% python3 -q
>>> import numpy as np
>>> import numpy.linalg as la
>>> np.set_printoptions(precision=3, suppress=True, linewidth=200, sign=" ")
>>> arr = np.load("dump.npy")
>>> arr
array([[  1.7,   0.2, -30. ,  -1.5,   0.2],
       [  1.1,   1.3,  50. ,  -1.8,  -0.5],
       [ -1.6,  -1.2,  18. ,  -0.5,  -0.2],
       [ -0.5,   1.4,  -4. ,  -0.8,  -0.2],
       [ -0.9,   1.2,  -2. ,   0. ,   0.7],
       [  1.5,   0.5, -18. ,  -0.4,   2.8],
       [  0. ,  -0.2, -10. ,   0.6,  -0.7],
       [  2.3,  -0.2, -18. ,   0.3,  -0.3],
       [  2.6,  -0.4,  10. ,  -0.2,  -0.6]])
>>> # column 2 is much longer than the rest
>>> out = np.c_[arr[:, :1] @ np.array([[0]]), np.array([1, 0, 3, 3, 1, 4, 2, 1, 2])]
>>> out
array([[ 0.,  1.],
       [ 0.,  0.],
       [ 0.,  3.],
       [ 0.,  3.],
       [ 0.,  1.],
       [ 0.,  4.],
       [ 0.,  2.],
       [ 0.,  1.],
       [ 0.,  2.]])
>>> la.lstsq(arr, out[:, 0])[0]
array([ 0.,  0.,  0.,  0.,  0.])
>>> la.norm(la.qr(arr)[0].T @ out, axis=0) ** 2 / ((out ** 2).sum(axis=0) + 1e-12)
array([ 0.  ,  0.28])
>>> la.matrix_rank(np.c_[arr, out])
np.int64(6)
>>> la.matrix_rank(out)
np.int64(1)
>>> la.norm(out - arr @ la.lstsq(arr, out)[0], axis=0)
array([ 0.   ,  5.693])
>>> def softmax(z):
...     e = np.exp(z - z.max(axis=-1, keepdims=True))
...     return e / e.sum(axis=-1, keepdims=True)
... 
>>> softmax(arr).sum(axis=1)
array([ 1.,  1.,  1.,  1.,  1.,  1.,  1.,  1.,  1.])
>>> scores = arr @ arr.T / np.sqrt(5)
>>> np.round(softmax(scores), 3) + 0
array([[ 1.,  0.,  0.,  0.,  0.,  0.,  0.,  0.,  0.],
       [ 0.,  1.,  0.,  0.,  0.,  0.,  0.,  0.,  0.],
       [ 0.,  1.,  0.,  0.,  0.,  0.,  0.,  0.,  0.],
       [ 1.,  0.,  0.,  0.,  0.,  0.,  0.,  0.,  0.],
       [ 1.,  0.,  0.,  0.,  0.,  0.,  0.,  0.,  0.],
       [ 1.,  0.,  0.,  0.,  0.,  0.,  0.,  0.,  0.],
       [ 1.,  0.,  0.,  0.,  0.,  0.,  0.,  0.,  0.],
       [ 1.,  0.,  0.,  0.,  0.,  0.,  0.,  0.,  0.],
       [ 0.,  1.,  0.,  0.,  0.,  0.,  0.,  0.,  0.]])
>>> np.round(softmax(scores + np.triu(np.full(scores.shape, -np.inf), 1)), 3) + 0
array([[ 1.,  0.,  0.,  0.,  0.,  0.,  0.,  0.,  0.],
       [ 0.,  1.,  0.,  0.,  0.,  0.,  0.,  0.,  0.],
       [ 0.,  1.,  0.,  0.,  0.,  0.,  0.,  0.,  0.],
       [ 1.,  0.,  0.,  0.,  0.,  0.,  0.,  0.,  0.],
       [ 1.,  0.,  0.,  0.,  0.,  0.,  0.,  0.,  0.],
       [ 1.,  0.,  0.,  0.,  0.,  0.,  0.,  0.,  0.],
       [ 1.,  0.,  0.,  0.,  0.,  0.,  0.,  0.,  0.],
       [ 1.,  0.,  0.,  0.,  0.,  0.,  0.,  0.,  0.],
       [ 0.,  1.,  0.,  0.,  0.,  0.,  0.,  0.,  0.]])
>>> softmax(scores).round(6).argmax(axis=1)
array([ 0,  1,  1,  0,  0,  0,  0,  0,  1])
